% python3 -q
>>> import numpy as np
>>> import numpy.linalg as la
>>> np.set_printoptions(precision=1, suppress=True, linewidth=200, sign=" ")
>>> arr = np.array([[-26.2, -2.0, -11.6],
...     [-25.6, -1.2, -9.8],
...     [-23.4, -0.9, -9.1],
...     [-26.0, -0.3, -10.2],
...     [-25.2, 1.1, -9.0],
...     [-25.7, -1.7, -9.3],
...     [-25.7, 0.0, -7.9],
...     [-25.1, -0.4, -11.7],
...     [-26.4, 0.1, -9.9],
...     [-25.3, -0.3, -11.5],
...     [-25.5, -0.5, -9.8],
...     [-26.8, 0.1, -10.1],
...     [-25.1, -1.1, -9.3],
...     [-25.1, 1.9, -11.3],
...     [-23.9, -1.5, -10.6],
...     [-24.5, -0.6, -10.6],
...     [-25.2, 0.9, -9.2],
...     [-24.3, 1.0, -10.1]])
>>> B = np.array([[7, 6], [5, 1], [7, 7]])
>>> np.vstack([arr, B.T]).shape
(20, 3)
>>> la.matrix_rank(arr @ B)
np.int64(2)
>>> np.einsum("ij->j", arr)
array([-455. ,   -5.4, -181. ])
>>> D = la.norm(arr[:, None] - arr[None], axis=-1)
>>> (D + 1e9 * np.eye(18)).round(6).argmin(axis=1)
array([  9,  10,  14,   8,  16,   1,   4,   9,  11,   7,   3,   8,   1,  17,  15,  14,   4,  16])
>>> D[7]
array([ 1.9,  2.1,  3.1,  1.8,  3.1,  2.8,  3.9,  0. ,  2.3,  0.3,  1.9,  2.4,  2.5,  2.3,  2. ,  1.3,  2.8,  2.3])
>>> D.shape
(18, 18)
>>> D.mean(axis=1).argmax()
np.int64(13)
>>> D[7].round(6).argsort(kind="stable")[:4]
array([  7,   9,  15,   3])
>>> B = np.c_[arr[:, :1] @ np.array([[1]]), np.array([0, 3, 2, -3, -2, 0, 1, -3, 2, -2, 0, 1, -2, 0, 1, -3, -1, -3])]
>>> B
array([[-26.2,   0. ],
       [-25.6,   3. ],
       [-23.4,   2. ],
       [-26. ,  -3. ],
       [-25.2,  -2. ],
       [-25.7,   0. ],
       [-25.7,   1. ],
       [-25.1,  -3. ],
       [-26.4,   2. ],
       [-25.3,  -2. ],
       [-25.5,   0. ],
       [-26.8,   1. ],
       [-25.1,  -2. ],
       [-25.1,   0. ],
       [-23.9,   1. ],
       [-24.5,  -3. ],
       [-25.2,  -1. ],
       [-24.3,  -3. ]])
>>> la.matrix_rank(np.c_[arr, B])
np.int64(4)
>>> np.round(la.lstsq(arr, B[:, 0])[0], 1) + 0
array([ 1.,  0.,  0.])
>>> la.norm(la.qr(arr)[0].T @ B, axis=0) ** 2 / ((B ** 2).sum(axis=0) + 1e-12)
array([ 1. ,  0.2])
>>> la.norm(B - arr @ la.lstsq(arr, B)[0], axis=0)
array([ 0. ,  7.2])
